$ python3 -q
>>> import numpy as np
>>> from numpy import linalg as LA
>>> np.set_printoptions(precision=1, suppress=True, linewidth=100)
>>> data = np.loadtxt("out12.csv", delimiter=",")
>>> data.round(1) + 0
array([[0. , 0. , 0. , 0. , 0. , 0. , 0. , 0. , 0. , 0. ],
       [0. , 0.1, 0.1, 0.2, 0.1, 0.1, 0. , 0.2, 0.1, 0.1],
       [0. , 0.1, 0. , 0.1, 0. , 0. , 0. , 0.1, 0.1, 0. ],
       [0. , 0.2, 0.1, 0.3, 0.1, 0.1, 0. , 0.3, 0.2, 0.1],
       [0. , 0.1, 0. , 0.1, 0. , 0. , 0. , 0.1, 0.1, 0. ],
       [0. , 0.1, 0. , 0.1, 0. , 0. , 0. , 0.1, 0.1, 0. ],
       [0. , 0. , 0. , 0. , 0. , 0. , 0. , 0. , 0. , 0. ],
       [0. , 0.2, 0.1, 0.3, 0.1, 0.1, 0. , 0.3, 0.2, 0.1],
       [0. , 0.1, 0.1, 0.2, 0.1, 0.1, 0. , 0.2, 0.1, 0.1],
       [0. , 0.1, 0. , 0.1, 0. , 0. , 0. , 0.1, 0.1, 0. ]])
>>> th = np.radians(36)
>>> R = np.eye(10)
>>> R[8, 8] = R[6, 6] = np.cos(th)
>>> R[8, 6], R[6, 8] = -np.sin(th), np.sin(th)
>>> R
array([[ 1. ,  0. ,  0. ,  0. ,  0. ,  0. ,  0. ,  0. ,  0. ,  0. ],
       [ 0. ,  1. ,  0. ,  0. ,  0. ,  0. ,  0. ,  0. ,  0. ,  0. ],
       [ 0. ,  0. ,  1. ,  0. ,  0. ,  0. ,  0. ,  0. ,  0. ,  0. ],
       [ 0. ,  0. ,  0. ,  1. ,  0. ,  0. ,  0. ,  0. ,  0. ,  0. ],
       [ 0. ,  0. ,  0. ,  0. ,  1. ,  0. ,  0. ,  0. ,  0. ,  0. ],
       [ 0. ,  0. ,  0. ,  0. ,  0. ,  1. ,  0. ,  0. ,  0. ,  0. ],
       [ 0. ,  0. ,  0. ,  0. ,  0. ,  0. ,  0.8,  0. ,  0.6,  0. ],
       [ 0. ,  0. ,  0. ,  0. ,  0. ,  0. ,  0. ,  1. ,  0. ,  0. ],
       [ 0. ,  0. ,  0. ,  0. ,  0. ,  0. , -0.6,  0. ,  0.8,  0. ],
       [ 0. ,  0. ,  0. ,  0. ,  0. ,  0. ,  0. ,  0. ,  0. ,  1. ]])
>>> A2 = data @ R.T
>>> A2.round(1) + 0
array([[0. , 0. , 0. , 0. , 0. , 0. , 0. , 0. , 0. , 0. ],
       [0. , 0.1, 0.1, 0.2, 0.1, 0.1, 0.1, 0.2, 0.1, 0.1],
       [0. , 0.1, 0. , 0.1, 0. , 0. , 0.1, 0.1, 0.1, 0. ],
       [0. , 0.2, 0.1, 0.3, 0.1, 0.1, 0.1, 0.3, 0.1, 0.1],
       [0. , 0.1, 0. , 0.1, 0. , 0. , 0.1, 0.1, 0.1, 0. ],
       [0. , 0.1, 0. , 0.1, 0. , 0. , 0.1, 0.1, 0.1, 0. ],
       [0. , 0. , 0. , 0. , 0. , 0. , 0. , 0. , 0. , 0. ],
       [0. , 0.2, 0.1, 0.3, 0.1, 0.1, 0.1, 0.3, 0.1, 0.1],
       [0. , 0.1, 0.1, 0.2, 0.1, 0.1, 0.1, 0.2, 0.1, 0.1],
       [0. , 0.1, 0. , 0.1, 0. , 0. , 0.1, 0.1, 0.1, 0. ]])
>>> vec = np.array([-3, 2, 1, 0, 0, 0, -3, -2, 1, 1])
>>> LA.eigvalsh(2 * data - np.eye(10))
array([-1., -1., -1., -1., -1., -1., -1., -1., -1.,  1.])
>>> np.round(data @ data @ vec, 1) + 0
array([0., 0., 0., 0., 0., 0., 0., 0., 0., 0.])
>>> np.round(data @ vec, 1) + 0
array([0., 0., 0., 0., 0., 0., 0., 0., 0., 0.])
>>> U, sigma, VT = LA.svd(data)
>>> vecs = VT[:(sigma > 1e-8).sum()]
>>> rng = np.random.default_rng(96918)
>>> vec = data[4] + -1 * data[7] + rng.integers(2) * np.eye(10)[4]
>>> vec.round(1) + 0
array([ 0. , -0.1, -0.1, -0.2,  0.9, -0.1,  0. , -0.2, -0.1, -0.1])
>>> np.allclose(vecs.T @ vecs @ vec, vec)
False
>>> np.round(np.diag(vecs.T @ vecs), 1) + 0
array([0. , 0.1, 0. , 0.3, 0. , 0. , 0. , 0.3, 0.1, 0. ])
>>> np.round(vecs.T @ vecs, 1) + 0
array([[0. , 0. , 0. , 0. , 0. , 0. , 0. , 0. , 0. , 0. ],
       [0. , 0.1, 0.1, 0.2, 0.1, 0.1, 0. , 0.2, 0.1, 0.1],
       [0. , 0.1, 0. , 0.1, 0. , 0. , 0. , 0.1, 0.1, 0. ],
       [0. , 0.2, 0.1, 0.3, 0.1, 0.1, 0. , 0.3, 0.2, 0.1],
       [0. , 0.1, 0. , 0.1, 0. , 0. , 0. , 0.1, 0.1, 0. ],
       [0. , 0.1, 0. , 0.1, 0. , 0. , 0. , 0.1, 0.1, 0. ],
       [0. , 0. , 0. , 0. , 0. , 0. , 0. , 0. , 0. , 0. ],
       [0. , 0.2, 0.1, 0.3, 0.1, 0.1, 0. , 0.3, 0.2, 0.1],
       [0. , 0.1, 0.1, 0.2, 0.1, 0.1, 0. , 0.2, 0.1, 0.1],
       [0. , 0.1, 0. , 0.1, 0. , 0. , 0. , 0.1, 0.1, 0. ]])
>>> mat = np.loadtxt("arr.csv", delimiter=",")
>>> mat
array([[ 0.7,  0. ,  0. ,  0. ,  0. ,  0. ,  0. ,  0. ,  0. ,  0. ,  0. , -0.7],
       [ 0. ,  1. ,  0. ,  0. ,  0. ,  0. ,  0. ,  0. ,  0. ,  0. ,  0. ,  0. ],
       [ 0. ,  0. ,  1. ,  0. ,  0. ,  0. ,  0. ,  0. ,  0. ,  0. ,  0. ,  0. ],
       [ 0. ,  0. ,  0. ,  1. ,  0. ,  0. ,  0. ,  0. ,  0. ,  0. ,  0. ,  0. ],
       [ 0. ,  0. ,  0. ,  0. ,  1. ,  0. ,  0. ,  0. ,  0. ,  0. ,  0. ,  0. ],
       [ 0. ,  0. ,  0. ,  0. ,  0. ,  1. ,  0. ,  0. ,  0. ,  0. ,  0. ,  0. ],
       [ 0. ,  0. ,  0. ,  0. ,  0. ,  0. ,  1. ,  0. ,  0. ,  0. ,  0. ,  0. ],
       [ 0. ,  0. ,  0. ,  0. ,  0. ,  0. ,  0. ,  1. ,  0. ,  0. ,  0. ,  0. ],
       [ 0. ,  0. ,  0. ,  0. ,  0. ,  0. ,  0. ,  0. ,  1. ,  0. ,  0. ,  0. ],
       [ 0. ,  0. ,  0. ,  0. ,  0. ,  0. ,  0. ,  0. ,  0. ,  1. ,  0. ,  0. ],
       [ 0. ,  0. ,  0. ,  0. ,  0. ,  0. ,  0. ,  0. ,  0. ,  0. ,  1. ,  0. ],
       [ 0.7,  0. ,  0. ,  0. ,  0. ,  0. ,  0. ,  0. ,  0. ,  0. ,  0. ,  0.7]])
>>> # 11 blocks once reordered
>>> A2 = LA.inv(mat)
>>> np.round(mat @ A2, 1) + 0
array([[1., 0., 0., 0., 0., 0., 0., 0., 0., 0., 0., 0.],
       [0., 1., 0., 0., 0., 0., 0., 0., 0., 0., 0., 0.],
       [0., 0., 1., 0., 0., 0., 0., 0., 0., 0., 0., 0.],
       [0., 0., 0., 1., 0., 0., 0., 0., 0., 0., 0., 0.],
       [0., 0., 0., 0., 1., 0., 0., 0., 0., 0., 0., 0.],
       [0., 0., 0., 0., 0., 1., 0., 0., 0., 0., 0., 0.],
       [0., 0., 0., 0., 0., 0., 1., 0., 0., 0., 0., 0.],
       [0., 0., 0., 0., 0., 0., 0., 1., 0., 0., 0., 0.],
       [0., 0., 0., 0., 0., 0., 0., 0., 1., 0., 0., 0.],
       [0., 0., 0., 0., 0., 0., 0., 0., 0., 1., 0., 0.],
       [0., 0., 0., 0., 0., 0., 0., 0., 0., 0., 1., 0.],
       [0., 0., 0., 0., 0., 0., 0., 0., 0., 0., 0., 1.]])
>>> (np.abs(A2) > 1e-9).astype(int)
array([[1, 0, 0, 0, 0, 0, 0, 0, 0, 0, 0, 1],
       [0, 1, 0, 0, 0, 0, 0, 0, 0, 0, 0, 0],
       [0, 0, 1, 0, 0, 0, 0, 0, 0, 0, 0, 0],
       [0, 0, 0, 1, 0, 0, 0, 0, 0, 0, 0, 0],
       [0, 0, 0, 0, 1, 0, 0, 0, 0, 0, 0, 0],
       [0, 0, 0, 0, 0, 1, 0, 0, 0, 0, 0, 0],
       [0, 0, 0, 0, 0, 0, 1, 0, 0, 0, 0, 0],
       [0, 0, 0, 0, 0, 0, 0, 1, 0, 0, 0, 0],
       [0, 0, 0, 0, 0, 0, 0, 0, 1, 0, 0, 0],
       [0, 0, 0, 0, 0, 0, 0, 0, 0, 1, 0, 0],
       [0, 0, 0, 0, 0, 0, 0, 0, 0, 0, 1, 0],
       [1, 0, 0, 0, 0, 0, 0, 0, 0, 0, 0, 1]])
>>> np.allclose(A2, mat.T)
True
>>> round(float(LA.det(mat) * LA.det(A2)), 1)
1.0
>>> Q, vecs = LA.qr(mat[:, :9])[0], LA.qr(mat[:, 9:])[0]
>>> sigma = LA.svd(Q.T @ vecs, compute_uv=False)
>>> (sigma > 0.9).sum()
np.int64(0)
>>> round(float(LA.norm(Q @ Q.T - vecs @ vecs.T, 2)), 1)
1.0
>>> LA.svd(mat, compute_uv=False)
array([1., 1., 1., 1., 1., 1., 1., 1., 1., 1., 1., 1.])
>>> np.round(mat.T @ mat, 1) + 0
array([[1., 0., 0., 0., 0., 0., 0., 0., 0., 0., 0., 0.],
       [0., 1., 0., 0., 0., 0., 0., 0., 0., 0., 0., 0.],
       [0., 0., 1., 0., 0., 0., 0., 0., 0., 0., 0., 0.],
       [0., 0., 0., 1., 0., 0., 0., 0., 0., 0., 0., 0.],
       [0., 0., 0., 0., 1., 0., 0., 0., 0., 0., 0., 0.],
       [0., 0., 0., 0., 0., 1., 0., 0., 0., 0., 0., 0.],
       [0., 0., 0., 0., 0., 0., 1., 0., 0., 0., 0., 0.],
       [0., 0., 0., 0., 0., 0., 0., 1., 0., 0., 0., 0.],
       [0., 0., 0., 0., 0., 0., 0., 0., 1., 0., 0., 0.],
       [0., 0., 0., 0., 0., 0., 0., 0., 0., 1., 0., 0.],
       [0., 0., 0., 0., 0., 0., 0., 0., 0., 0., 1., 0.],
       [0., 0., 0., 0., 0., 0., 0., 0., 0., 0., 0., 1.]])
>>> mat[:, 6] @ mat[:, 11]
np.float64(0.0)
>>> LA.norm(mat, axis=0)
array([1., 1., 1., 1., 1., 1., 1., 1., 1., 1., 1., 1.])
>>> LA.pinv(mat)
array([[ 0.7,  0. ,  0. ,  0. ,  0. ,  0. ,  0. ,  0. ,  0. ,  0. ,  0. ,  0.7],
       [ 0. ,  1. ,  0. ,  0. ,  0. ,  0. ,  0. ,  0. ,  0. ,  0. ,  0. ,  0. ],
       [ 0. ,  0. ,  1. ,  0. ,  0. ,  0. ,  0. ,  0. ,  0. ,  0. ,  0. ,  0. ],
       [ 0. ,  0. ,  0. ,  1. ,  0. ,  0. ,  0. ,  0. ,  0. ,  0. ,  0. ,  0. ],
       [ 0. ,  0. ,  0. ,  0. ,  1. ,  0. ,  0. ,  0. ,  0. ,  0. ,  0. ,  0. ],
       [ 0. ,  0. ,  0. ,  0. ,  0. ,  1. ,  0. ,  0. ,  0. ,  0. ,  0. ,  0. ],
       [ 0. ,  0. ,  0. ,  0. ,  0. ,  0. ,  1. ,  0. ,  0. ,  0. ,  0. ,  0. ],
       [ 0. ,  0. ,  0. ,  0. ,  0. ,  0. ,  0. ,  1. ,  0. ,  0. ,  0. ,  0. ],
       [ 0. ,  0. ,  0. ,  0. ,  0. ,  0. ,  0. ,  0. ,  1. ,  0. ,  0. ,  0. ],
       [ 0. ,  0. ,  0. ,  0. ,  0. ,  0. ,  0. ,  0. ,  0. ,  1. ,  0. ,  0. ],
       [ 0. ,  0. ,  0. ,  0. ,  0. ,  0. ,  0. ,  0. ,  0. ,  0. ,  1. ,  0. ],
       [-0.7,  0. ,  0. ,  0. ,  0. ,  0. ,  0. ,  0. ,  0. ,  0. ,  0. ,  0.7]])
